$ python3 -q
>>> import numpy as np
>>> np.set_printoptions(suppress=True, linewidth=100)
>>> mat = np.loadtxt("arr.csv", delimiter=",")
>>> print(mat.round(2))
[[ 0.1   0.03  0.17  0.17  0.1   0.1  -0.03  0.03  0.1 ]
 [ 0.03  0.01  0.06  0.06  0.03  0.03 -0.01  0.01  0.03]
 [ 0.17  0.06  0.28  0.28  0.17  0.17 -0.06  0.06  0.17]
 [ 0.17  0.06  0.28  0.28  0.17  0.17 -0.06  0.06  0.17]
 [ 0.1   0.03  0.17  0.17  0.1   0.1  -0.03  0.03  0.1 ]
 [ 0.1   0.03  0.17  0.17  0.1   0.1  -0.03  0.03  0.1 ]
 [-0.03 -0.01 -0.06 -0.06 -0.03 -0.03  0.01 -0.01 -0.03]
 [ 0.03  0.01  0.06  0.06  0.03  0.03 -0.01  0.01  0.03]
 [ 0.1   0.03  0.17  0.17  0.1   0.1  -0.03  0.03  0.1 ]]
>>> # looks like rank 1
>>> rk = np.linalg.matrix_rank(mat)
>>> print(rk)
1
>>> N = np.linalg.svd(mat)[2][rk:].T
>>> print([int(np.linalg.matrix_rank(mat[:i])) for i in range(1, len(mat) + 1)])
[1, 1, 1, 1, 1, 1, 1, 1, 1]
>>> print([int(np.linalg.matrix_rank(mat[:, :j + 1])) for j in range(9)])
[1, 1, 1, 1, 1, 1, 1, 1, 1]
>>> print(np.linalg.matrix_rank(mat.T @ mat), np.linalg.matrix_rank(mat @ mat.T))
1 1
>>> print(N.shape)
(9, 8)
>>> print(np.round(N @ N.T, 2))
[[ 0.9  -0.03 -0.17 -0.17 -0.1  -0.1   0.03 -0.03 -0.1 ]
 [-0.03  0.99 -0.06 -0.06 -0.03 -0.03  0.01 -0.01 -0.03]
 [-0.17 -0.06  0.72 -0.28 -0.17 -0.17  0.06 -0.06 -0.17]
 [-0.17 -0.06 -0.28  0.72 -0.17 -0.17  0.06 -0.06 -0.17]
 [-0.1  -0.03 -0.17 -0.17  0.9  -0.1   0.03 -0.03 -0.1 ]
 [-0.1  -0.03 -0.17 -0.17 -0.1   0.9   0.03 -0.03 -0.1 ]
 [ 0.03  0.01  0.06  0.06  0.03  0.03  0.99  0.01  0.03]
 [-0.03 -0.01 -0.06 -0.06 -0.03 -0.03  0.01  0.99 -0.03]
 [-0.1  -0.03 -0.17 -0.17 -0.1  -0.1   0.03 -0.03  0.9 ]]
>>> X = np.loadtxt("out3.csv", delimiter=",")
>>> print(X)
[[ 0.  3. -4. -1.  2.  2.  1. -3. -2.  4. -3. -5.]
 [-3.  0. -5.  0.  3. -4.  3.  0. -2.  5.  2. -1.]
 [ 4.  5.  0. -6.  0.  2.  1.  0.  5.  1.  2. -6.]
 [ 1.  0.  6.  0.  0.  4. -1.  3.  5.  0.  6. -2.]
 [-2. -3.  0.  0.  0. -1. -5.  6.  3.  4.  1.  4.]
 [-2.  4. -2. -4.  1.  0. -2.  1.  5. -4. -2. -4.]
 [-1. -3. -1.  1.  5.  2.  0.  0. -2. -5. -2.  6.]
 [ 3.  0.  0. -3. -6. -1.  0.  0. -5.  0.  2.  4.]
 [ 2.  2. -5. -5. -3. -5.  2.  5.  0.  1.  1.  2.]
 [-4. -5. -1.  0. -4.  4.  5.  0. -1.  0. -3.  3.]
 [ 3. -2. -2. -6. -1.  2.  2. -2. -1.  3.  0.  0.]
 [ 5.  1.  6.  2. -4.  4. -6. -4. -2. -3.  0.  0.]]
>>> # skew-symmetric
>>> print(np.round(np.sort(np.abs(np.linalg.eigvals(X))), 2))
[ 0.76  0.76  3.06  3.06  7.24  7.24 10.34 10.34 14.04 14.04 18.18 18.18]
>>> print(X @ X)
[[ -98.  -44.  -44.   44.   47.  -21.   32.   27.    7.   10.  -32.   25.]
 [ -44. -102.   12.   48.   -7.   17.   16.   13.  -41.    3.  -13.  102.]
 [ -44.   12. -148.  -60.   33.  -75.   76.   17.  -31.   57.  -42.   -2.]
 [  44.   48.  -60. -128.  -30.  -12.   33.   22.   33.   28.   14.  -41.]
 [  47.   -7.   33.  -30. -117.   11.   -5.    2.  -28.    0.   15.   29.]
 [ -21.   17.  -75.  -12.   11. -107.   17.   45.  -18.   35.   10.   20.]
 [  32.   16.   76.   33.   -5.   17. -110.    8.   28.  -34.   15.    5.]
 [  27.   13.   17.   22.    2.   45.    8. -100.  -54.  -19.  -36.  -39.]
 [   7.  -41.  -31.   33.  -28.  -18.   28.  -54. -127.    8.  -32.   71.]
 [  10.    3.   57.   28.    0.   35.  -34.  -19.    8. -118.  -23.   27.]
 [ -32.  -13.  -42.   14.   15.   10.   15.  -36.  -32.  -23.  -76.   10.]
 [  25.  102.   -2.  -41.   29.   20.    5.  -39.   71.   27.   10. -163.]]
>>> x = np.array([0, 6, 8, 2, 3, 2, 6, 9, 3, 4, 5, 1])
>>> print(x @ X @ x)
0.0
>>> print(np.round(np.linalg.eigvals(X).real, 2) + 0)
[0. 0. 0. 0. 0. 0. 0. 0. 0. 0. 0. 0.]
>>> print(np.round(np.linalg.svd(X, compute_uv=False), 2))
[18.18 18.18 14.04 14.04 10.34 10.34  7.24  7.24  3.06  3.06  0.76  0.76]
>>> O = np.linalg.solve(np.eye(12) - X, np.eye(12) + X)
>>> print(np.round(np.linalg.det(O), 2))
1.0
>>> print(np.round(O @ O.T, 2) + 0)
[[1. 0. 0. 0. 0. 0. 0. 0. 0. 0. 0. 0.]
 [0. 1. 0. 0. 0. 0. 0. 0. 0. 0. 0. 0.]
 [0. 0. 1. 0. 0. 0. 0. 0. 0. 0. 0. 0.]
 [0. 0. 0. 1. 0. 0. 0. 0. 0. 0. 0. 0.]
 [0. 0. 0. 0. 1. 0. 0. 0. 0. 0. 0. 0.]
 [0. 0. 0. 0. 0. 1. 0. 0. 0. 0. 0. 0.]
 [0. 0. 0. 0. 0. 0. 1. 0. 0. 0. 0. 0.]
 [0. 0. 0. 0. 0. 0. 0. 1. 0. 0. 0. 0.]
 [0. 0. 0. 0. 0. 0. 0. 0. 1. 0. 0. 0.]
 [0. 0. 0. 0. 0. 0. 0. 0. 0. 1. 0. 0.]
 [0. 0. 0. 0. 0. 0. 0. 0. 0. 0. 1. 0.]
 [0. 0. 0. 0. 0. 0. 0. 0. 0. 0. 0. 1.]]
>>> K = np.load("a.npy")
>>> print(K)
[[-3. -6.  2.  8.]
 [ 0. -3.  0.  0.]
 [ 0.  6. -1. -4.]
 [ 0. -6.  0.  3.]]
>>> vals, vecs = np.linalg.eig(K)
>>> print(np.round(np.sort(np.linalg.eigvals(np.linalg.inv(K))), 2))
[-1.   -0.33 -0.33  0.33]
>>> print(vals)
[-3. -1.  3. -3.]
>>> print(np.round(np.sort(np.linalg.eigvals(K @ K)), 2))
[1. 9. 9. 9.]
>>> print(np.prod(vals))
-27.0
>>> x = np.array([2, 0, 2, 2])
>>> target = K @ x
>>> coef, lr = np.zeros(4), 1 / np.linalg.norm(K, 2) ** 2
>>> for i in range(6):
...     coef -= lr * K.T @ (K @ coef - target)
...     if i % 1 == 0: print(i, round(np.linalg.norm(K @ coef - target), 2))
... 
0 3.56
1 3.42
2 3.3
3 3.19
4 3.09
5 3.0
>>> print(coef.round(2))
[-0.26 -0.75  0.25  0.98]
>>> arr = np.load("layer2.npy")
>>> print(arr.round(2))
[[-0.54 -0.75  1.05  0.36  2.92 -0.57 -3.75]
 [-0.75 -0.57  2.13  0.3   1.75 -0.12 -4.05]
 [-0.36 -0.83  0.25  0.37  3.52 -0.84 -3.3 ]
 [-0.3   0.77  2.25 -0.28 -4.09  1.35  0.77]
 [-0.16 -0.87 -0.57  0.36  3.94 -1.06 -2.67]
 [-0.89 -0.17  3.24  0.16 -0.32  0.56 -3.64]
 [-0.7  -0.62  1.86  0.32  2.08 -0.24 -4.02]
 [-0.56  0.6   3.02 -0.18 -3.61  1.34 -0.57]
 [ 0.86 -0.14 -3.54 -0.03  1.77 -0.96  2.76]
 [ 0.84  0.41 -2.69 -0.25 -0.89 -0.18  4.  ]
 [ 0.67 -0.48 -3.3   0.12  3.18 -1.28  1.27]
 [ 0.69  0.64 -1.8  -0.32 -2.16  0.27  4.01]]
>>> print(np.linalg.cond(arr) > 100)
True
